% python3 -q
>>> import numpy as np
>>> from numpy import linalg as LA
>>> np.set_printoptions(precision=3, suppress=True, linewidth=160)
>>> arr = np.array([[12, -6, 4, -2], [0, 15, 0, 5], [0, 0, -12, 6], [0, 0, 0, -15]])
>>> B = arr / np.sqrt((arr ** 2).mean(axis=1, keepdims=True))
>>> print(LA.matrix_rank(B) == LA.matrix_rank(arr))
True
>>> W0 = np.loadtxt("block12.csv", delimiter=",")
>>> print(W0)
[[-6.  0.  0.  0.  0.  0.  0.  0.  0.  0.  0.  0.  0.]
 [ 0.  7.  0.  0.  0.  0.  0.  0.  0.  0.  0.  0.  0.]
 [ 0.  0. -7.  0.  0.  0.  0.  0.  0.  0.  0.  0.  0.]
 [ 0.  0.  0.  5.  0.  0.  0.  0.  0.  0.  0.  0.  0.]
 [ 0.  0.  0.  0.  0.  0.  0.  0.  0.  0.  0.  0.  0.]
 [ 0.  0.  0.  0.  0. -1.  0.  0.  0.  0.  0.  0.  0.]
 [ 0.  0.  0.  0.  0.  0.  1.  0.  0.  0.  0.  0.  0.]
 [ 0.  0.  0.  0.  0.  0.  0.  8.  0.  0.  0.  0.  0.]
 [ 0.  0.  0.  0.  0.  0.  0.  0. -8.  0.  0.  0.  0.]
 [ 0.  0.  0.  0.  0.  0.  0.  0.  0.  2.  0.  0.  0.]
 [ 0.  0.  0.  0.  0.  0.  0.  0.  0.  0.  7.  0.  0.]
 [ 0.  0.  0.  0.  0.  0.  0.  0.  0.  0.  0. -7.  0.]
 [ 0.  0.  0.  0.  0.  0.  0.  0.  0.  0.  0.  0.  5.]]
>>> vals, vecs = LA.eigh(W0)
>>> print(LA.eigvalsh(W0 @ W0))
[ 0.  1.  1.  4. 25. 25. 36. 49. 49. 49. 49. 64. 64.]
>>> print(np.unique(vals.round(6) + 0, return_counts=True)[1])
[1 2 1 1 1 1 1 2 2 1]
>>> print(vals)
[-8. -7. -7. -6. -1.  0.  1.  2.  5.  5.  7.  7.  8.]
>>> print(np.abs(vecs[:, -1]).round(6).argmax())
7
>>> print(LA.svd(W0, compute_uv=False))
[8. 8. 7. 7. 7. 7. 6. 5. 5. 2. 1. 1. 0.]
>>> r = LA.matrix_rank(W0)
>>> print(r)
12
>>> null = LA.svd(W0)[2][r:].T
>>> print([int(LA.matrix_rank(np.delete(W0, i, axis=0))) for i in range(13)])
[11, 11, 11, 11, 12, 11, 11, 11, 11, 11, 11, 11, 11]
>>> vals, vecs = LA.eigh(W0)
>>> x = np.array([4, -5, 4, 5, 0, -3, 2, -1, -2, 1, -2, 1, 4])
>>> print(np.abs(W0).sum(axis=1).max(), np.abs(vals).max())
8.0 8.0
>>> print(LA.eigvalsh(W0[1:, 1:]))
[-8. -7. -7. -1.  0.  1.  2.  5.  5.  7.  7.  8.]
>>> print((np.sign(vecs[:, -1].round(6)) == np.sign(vecs[0, -1].round(6))).astype(int))
[1 1 1 1 1 1 1 0 1 1 1 1 1]
>>> t3 = np.stack([W0, 2 * W0, W0[::-1]])
>>> print(LA.det(t3))
[0. 0. 0.]
>>> print(LA.matrix_rank(t3.reshape(3, -1)))
2
>>> print(LA.matrix_rank(t3))
[12 12 12]
>>> print(LA.norm(t3, axis=(1, 2)))
[20.396 40.792 20.396]
>>> print((t3 @ W0.T).shape)
(3, 13, 13)
>>> J = np.loadtxt("case16.csv", delimiter=",")
>>> print(J)
[[ 1.  1.  0.  1.  1. -2. -1. -1.  0.]
 [ 1.  1.  0.  1.  1. -2. -1. -1.  0.]
 [-6.  0. -2. -1.  2.  4. -3.  1.  2.]
 [-4. -4. -3. -2.  3.  4. -2. -2. -1.]
 [-2. -4. -1. -2.  4. -1.  1.  1. -2.]
 [ 2.  3.  2. -1.  2.  0. -1.  1.  0.]
 [-2.  0.  3. -2.  0.  0. -2.  2.  0.]
 [ 0.  2.  2. -1.  0.  2. -2.  1.  1.]
 [-2.  2. -1.  2. -1. -2.  1.  2.  2.]
 [-5.  0.  0.  2.  1. -4. -1.  2.  3.]
 [ 2.  1.  0.  0.  2. -2.  1.  0. -1.]
 [-4. -3.  0. -2.  1. -1. -2. -1. -2.]
 [-4.  3.  0.  0.  0.  1. -3.  1.  2.]
 [ 4.  2. -1.  1.  2. -1.  3.  1. -3.]
 [ 2.  3.  0. -1.  3.  2. -1.  0. -3.]
 [-2. -1. -1. -3.  2.  4. -3. -1. -2.]
 [-2.  1. -1.  2. -1. -3.  3.  4. -1.]
 [ 3.  2. -1.  2.  1. -1.  1.  0. -2.]
 [-5.  1. -1.  3. -1.  0. -2.  1.  5.]
 [-4. -3.  0. -2.  1. -1. -2. -1. -2.]
 [ 0.  0.  0.  0.  0.  0.  0.  0.  0.]
 [ 0.  2.  2. -1.  0.  2. -2.  1.  1.]
 [-1.  0.  0.  1. -1.  0. -2. -1.  1.]
 [ 0.  0.  0.  0.  0.  0.  0.  0.  0.]
 [ 2. -1. -3.  0.  1.  2.  3.  1. -4.]
 [ 4.  2. -1.  1.  2. -1.  3.  1. -3.]
 [-2.  2. -1.  2. -1. -2.  1.  2.  2.]
 [ 1.  1.  0.  1.  1. -2. -1. -1.  0.]]
>>> Ac = J - J.mean(axis=0)
>>> vecs = LA.svd(Ac)[2][:7]
>>> B = Ac - Ac @ vecs.T @ vecs
>>> print((Ac @ vecs.T).std(axis=0))
[3.491 2.933 2.172 1.58  1.287 0.952 0.709]
>>> print(B.std(axis=0))
[0.052 0.091 0.11  0.217 0.052 0.062 0.132 0.12  0.086]
>>> proj = J @ LA.solve(J.T @ J, J.T)
>>> print(np.round(np.trace(proj), 3))
9.0
>>> print(np.allclose(proj @ proj, proj))
True
>>> x = np.array([3, -3, 0, -1, 3, 3, -1, 1, 1])
>>> h = np.maximum(J @ x, 0)
>>> print(np.tanh(J @ x))
[-0.999 -0.999  1.     1.     1.     1.     0.     1.    -1.    -1.     0.762 -0.964 -1.     0.995  1.     1.    -1.    -0.964 -1.    -0.964  0.     1.
 -1.     0.     1.     0.995 -1.    -0.999]
>>> print(np.flatnonzero(h > 1e-9))
[ 2  3  4  5  7 10 13 14 15 21 24 25]
>>> print(np.maximum(J @ (3 * x), 0))
[ 0.  0. 21. 66. 45. 18.  0. 15.  0.  0.  3.  0.  0.  9. 33. 54.  0.  0.  0.  0.  0. 15.  0.  0. 36.  9.  0.  0.]
